$ ipython --no-banner

In [1]: import numpy as np

In [2]: from numpy import linalg as LA

In [3]: np.set_printoptions(suppress=True, linewidth=160)

In [4]: rd = lambda a: np.round(a, 3) + 0

In [5]: arr = np.load("block13.npy")

In [6]: arr
Out[6]: 
array([[ 0, -1, -4],
       [ 1,  0,  1],
       [ 4, -1,  0]])

In [7]: Uu, sv, Vh = LA.svd(arr)

In [8]: rd(sv)
Out[8]: array([4.243, 4.243, 0.   ])

In [9]: M2 = Uu[:, :2] @ np.diag(sv[:2]) @ Vh[:2]

In [10]: rd(LA.norm(arr - M2, 2)), rd(sv[2])
Out[10]: (np.float64(0.0), np.float64(0.0))

In [11]: rd(np.abs(arr - M2).max())
Out[11]: np.float64(0.0)

In [12]: LA.matrix_rank(M2)
Out[12]: np.int64(2)

In [13]: LA.cond(arr) > 100
Out[13]: np.True_

In [14]: [round(float(x), 3) for x in LA.svd(arr, compute_uv=False)[:3]]
Out[14]: [4.243, 4.243, 0.0]

In [15]: np.argsort(-LA.norm(arr, axis=0).round(6), kind="stable")[:3]
Out[15]: array([0, 2, 1])

In [16]: r = LA.matrix_rank(arr)

In [17]: r
Out[17]: np.int64(2)

In [18]: null = LA.svd(arr)[2][r:].T

In [19]: arr @ null
Out[19]: 
array([[0.],
       [0.],
       [0.]])

In [20]: [int(LA.matrix_rank(arr[:i])) for i in range(1, len(arr) + 1)]
Out[20]: [1, 2, 2]

In [21]: rd(null @ null.T)
Out[21]: 
array([[ 0.056,  0.222, -0.056],
       [ 0.222,  0.889, -0.222],
       [-0.056, -0.222,  0.056]])

In [22]: feats = np.array([[1, -2, 4, -8], [1, -1, 1, -1], [1, 0, 0, 0], [1, 1, 1, 1]])

In [23]: feats
Out[23]: 
array([[ 1, -2,  4, -8],
       [ 1, -1,  1, -1],
       [ 1,  0,  0,  0],
       [ 1,  1,  1,  1]])

In [24]: # row 0 is much longer than the rest

In [25]: f, g = feats[1], feats[0]

In [26]: f @ g
Out[26]: np.int64(15)

In [27]: f @ f
Out[27]: np.int64(4)

In [28]: pr = (f @ g) / (f @ f) * f

In [29]: LA.matrix_rank(np.outer(f, g))
Out[29]: np.int64(1)

In [30]: rd(LA.norm(f + g) ** 2 + LA.norm(f - g) ** 2)
Out[30]: np.float64(178.0)
